$ ipython --no-banner

In [1]: import numpy as np

In [2]: import numpy.linalg as la

In [3]: np.set_printoptions(precision=2, suppress=True, linewidth=100, legacy="1.25")

In [4]: feats = np.array([[0.0, 1.3, -0.9, 0.5],
   ...:     [-0.8, 0.4, -0.1, -0.4],
   ...:     [-1.0, -1.7, -0.3, 0.1],
   ...:     [0.2, 1.7, -0.1, 0.4]])

In [5]: feats[:, 2] *= 3

In [6]: feats
Out[6]: 
array([[ 0. ,  1.3, -2.7,  0.5],
       [-0.8,  0.4, -0.3, -0.4],
       [-1. , -1.7, -0.9,  0.1],
       [ 0.2,  1.7, -0.3,  0.4]])

In [7]: M2 = la.inv(feats)

In [8]: round(float(la.det(feats) * la.det(M2)), 2)
Out[8]: 1.0

In [9]: M2
Out[9]: 
array([[ 0.4 , -0.57, -0.72, -0.9 ],
       [-0.02,  0.3 , -0.17,  0.36],
       [-0.47, -0.04,  0.14,  0.5 ],
       [-0.48, -1.02,  1.17,  1.78]])

In [10]: round(float(la.cond(feats)), 2)
Out[10]: 8.75

In [11]: np.allclose(M2, feats.T)
Out[11]: False

In [12]: P = np.triu(np.array([[3, 1, 3, 4], [5, 5, 4, 0], [2, 2, 3, 0], [2, 5, 2, 3]]), 1) + np.eye(4)

In [13]: M2 = P @ feats @ la.inv(P)

In [14]: P @ feats - feats @ P
Out[14]: 
array([[-3. ,  2.1, -9.4,  1.5],
       [-4. , -6. , -2.8,  3.6],
       [ 0. ,  1. ,  9.8,  4. ],
       [ 0. , -0.2, -7.4, -0.8]])

In [15]: np.poly(M2)
Out[15]: array([ 1.  ,  0.1 , -2.12,  7.8 , -2.98])

In [16]: M2
Out[16]: 
array([[ -3. ,   6.4, -23.5,  14. ],
       [ -4.8,  -1.6,  16.9,  19.2],
       [ -1. ,  -0.7,   4.9,   4.1],
       [  0.2,   1.5,  -6.9,  -0.4]])

In [17]: Q, evecs = la.qr(feats[:, :3])[0], la.qr(feats[:, 3:])[0]

In [18]: sv = la.svd(Q.T @ evecs, compute_uv=False)

In [19]: (sv > 0.9).sum()
Out[19]: 0

In [20]: sv
Out[20]: array([0.84])

In [21]: np.degrees(np.arccos(sv.clip(0, 1)))
Out[21]: array([33.01])

In [22]: mat = np.load("mat.npy")

In [23]: mat
Out[23]: 
array([[-1.5 ,  1.  , -0.8 ,  0.3 ],
       [ 1.35, -0.9 ,  0.72, -0.27],
       [-0.75,  0.5 , -0.4 ,  0.15],
       [ 1.2 , -0.8 ,  0.64, -0.24]])

In [24]: u = np.array([3, -1])

In [25]: np.correlate(mat[1], mat[0], "full")
Out[25]: array([ 0.41, -1.35,  2.29, -3.58,  2.29, -1.35,  0.41])

In [26]: np.polyval(u, mat[1])
Out[26]: array([ 3.05, -3.7 ,  1.16, -1.81])

In [27]: np.convolve(mat[1], u)
Out[27]: array([ 4.05, -4.05,  3.06, -1.53,  0.27])

In [28]: M = np.loadtxt("a.csv", delimiter=",")

In [29]: M
Out[29]: 
array([[-2.5,  0.8, -1.1, -0.8],
       [-0.8, -0.5, -0.6, -0.3],
       [-0.7,  1. ,  0.5,  0.5]])

In [30]: M2 = np.array([[-2, -4], [9, 5]])

In [31]: Z = np.kron(M2, M)

In [32]: la.matrix_rank(Z)
Out[32]: 6

In [33]: Uu, sv, Vt = la.svd(mat)

In [34]: np.argmax(sv[:-1] / (sv[1:] + 1e-6)) + 1
Out[34]: 1

In [35]: M2 = Uu[:, :1] @ np.diag(sv[:1]) @ Vt[:1]

In [36]: round(np.abs(mat - M2).max(), 2)
Out[36]: 0.0

In [37]: la.matrix_rank(M2)
Out[37]: 1

In [38]: M2
Out[38]: 
array([[-1.5 ,  1.  , -0.8 ,  0.3 ],
       [ 1.35, -0.9 ,  0.72, -0.27],
       [-0.75,  0.5 , -0.4 ,  0.15],
       [ 1.2 , -0.8 ,  0.64, -0.24]])

In [39]: np.argsort(-la.norm(M2, axis=0).round(6), kind="stable")[:3]
Out[39]: array([0, 1, 2])

In [40]: M.ravel(order="F")
Out[40]: array([-2.5, -0.8, -0.7,  0.8, -0.5,  1. , -1.1, -0.6,  0.5, -0.8, -0.3,  0.5])

In [41]: blk = M.reshape(3, 2, -1)

In [42]: blk.sum(axis=1)
Out[42]: 
array([[-3.6,  0. ],
       [-1.4, -0.8],
       [-0.2,  1.5]])

In [43]: blk.transpose(1, 0, 2)
Out[43]: 
array([[[-2.5,  0.8],
        [-0.8, -0.5],
        [-0.7,  1. ]],

       [[-1.1, -0.8],
        [-0.6, -0.3],
        [ 0.5,  0.5]]])

In [44]: blk[:, 0]
Out[44]: 
array([[-2.5,  0.8],
       [-0.8, -0.5],
       [-0.7,  1. ]])

In [45]: E = np.load("out5.npy")

In [46]: E
Out[46]: 
array([[ 0.5,  0.5,  0.5,  0.5],
       [ 0.5,  0.5, -0.5, -0.5],
       [ 0.5, -0.5,  0.5, -0.5],
       [ 0.5, -0.5, -0.5,  0.5]])

In [47]: # symmetric, so the eigenvalues are real

In [48]: E[:, 3] @ E[:, 0]
Out[48]: 0.0

In [49]: la.svd(E, compute_uv=False)
Out[49]: array([1., 1., 1., 1.])

In [50]: la.pinv(E)
Out[50]: 
array([[ 0.5,  0.5,  0.5,  0.5],
       [ 0.5,  0.5, -0.5, -0.5],
       [ 0.5, -0.5,  0.5, -0.5],
       [ 0.5, -0.5, -0.5,  0.5]])
